In [1]: import numpy as np

In [2]: from numpy import linalg as LA

In [3]: np.set_printoptions(precision=3, suppress=True, linewidth=140, floatmode="fixed")

In [4]: W0 = np.load("m.npy")

In [5]: W0
Out[5]: 
array([[ 0, -1,  0],
       [ 1,  0, -1],
       [ 0,  1,  0]])

In [6]: C2 = W0.T @ W0

In [7]: C2
Out[7]: 
array([[ 1,  0, -1],
       [ 0,  2,  0],
       [-1,  0,  1]])

In [8]: LA.svd(W0, compute_uv=False) ** 2
Out[8]: array([2.000, 2.000, 0.000])

In [9]: LA.eigvalsh(C2)[::-1]
Out[9]: array([2.000, 2.000, 0.000])

In [10]: (W0 @ W0.T).shape
Out[10]: (3, 3)

In [11]: round(float(LA.det(C2)), 3)
Out[11]: 0.0

In [12]: (LA.matrix_power((C2 != 0) + (C2.T != 0) + np.eye(3), 3) > 0).astype(int)
Out[12]: 
array([[1, 0, 1],
       [0, 1, 0],
       [1, 0, 1]])

In [13]: C2 @ C2
Out[13]: 
array([[ 2,  0, -2],
       [ 0,  4,  0],
       [-2,  0,  2]])

In [14]: (C2 != 0).astype(int)
Out[14]: 
array([[1, 0, 1],
       [0, 1, 0],
       [1, 0, 1]])

In [15]: np.flatnonzero(LA.matrix_power((C2 != 0) + (C2.T != 0) + np.eye(3), 3)[1])
Out[15]: array([1])

In [16]: arr = np.loadtxt("w.csv", delimiter=",")

In [17]: arr
Out[17]: 
array([[ 8.000,  6.000,  0.000, -4.000,  8.000, -4.000],
       [ 6.000,  9.000,  0.000, -6.000,  8.000, -1.000],
       [ 0.000,  0.000,  0.000,  0.000,  0.000,  0.000],
       [-4.000, -6.000,  0.000,  8.000, -6.000,  0.000],
       [ 8.000,  8.000,  0.000, -6.000,  9.000, -3.000],
       [-4.000, -1.000,  0.000,  0.000, -3.000,  3.000]])

In [18]: (arr != 0).astype(int)
Out[18]: 
array([[1, 1, 0, 1, 1, 1],
       [1, 1, 0, 1, 1, 1],
       [0, 0, 0, 0, 0, 0],
       [1, 1, 0, 1, 1, 0],
       [1, 1, 0, 1, 1, 1],
       [1, 1, 0, 0, 1, 1]])

In [19]: np.round(np.sort(LA.eigvals(arr).real), 3) + 0
Out[19]: array([ 0.000,  0.000,  0.000,  2.164,  6.383, 28.453])

In [20]: Uu, sv, VT = LA.svd(arr)

In [21]: V = VT[:(sv > 1e-8).sum()]

In [22]: rng = np.random.default_rng(0)

In [23]: vec = arr[4] + 3 * arr[2] + rng.integers(2) * np.eye(6)[2]

In [24]: vec
Out[24]: array([ 8.000,  8.000,  1.000, -6.000,  9.000, -3.000])

In [25]: LA.matrix_rank(np.vstack([arr, vec]))
Out[25]: np.int64(4)

In [26]: round(float(LA.norm(vec - V.T @ V @ vec)), 3)
Out[26]: 1.0

In [27]: [round(float(x), 3) for x in LA.svd(arr, compute_uv=False)[:3]]
Out[27]: [28.453, 6.383, 2.164]

In [28]: LA.matrix_rank(arr, rtol=0.1)
Out[28]: np.int64(2)

In [29]: LA.cond(arr) > 100
Out[29]: np.True_

In [30]: evals, V = LA.eigh(arr)

In [31]: vec = np.array([0, 2, 1, 0, 1, 0])

In [32]: np.round(V * np.maximum(evals, 0) @ V.T, 3) + 0
Out[32]: 
array([[ 8.000,  6.000,  0.000, -4.000,  8.000, -4.000],
       [ 6.000,  9.000,  0.000, -6.000,  8.000, -1.000],
       [ 0.000,  0.000,  0.000,  0.000,  0.000,  0.000],
       [-4.000, -6.000,  0.000,  8.000, -6.000,  0.000],
       [ 8.000,  8.000,  0.000, -6.000,  9.000, -3.000],
       [-4.000, -1.000,  0.000,  0.000, -3.000,  3.000]])

In [33]: np.round(V * np.abs(evals) @ V.T, 3) + 0
Out[33]: 
array([[ 8.000,  6.000,  0.000, -4.000,  8.000, -4.000],
       [ 6.000,  9.000,  0.000, -6.000,  8.000, -1.000],
       [ 0.000,  0.000,  0.000,  0.000,  0.000,  0.000],
       [-4.000, -6.000,  0.000,  8.000, -6.000,  0.000],
       [ 8.000,  8.000,  0.000, -6.000,  9.000, -3.000],
       [-4.000, -1.000,  0.000,  0.000, -3.000,  3.000]])

In [34]: np.round(LA.eigvalsh(arr[1:, 1:]), 3) + 0
Out[34]: array([ 0.000,  0.000,  2.058,  4.531, 22.410])
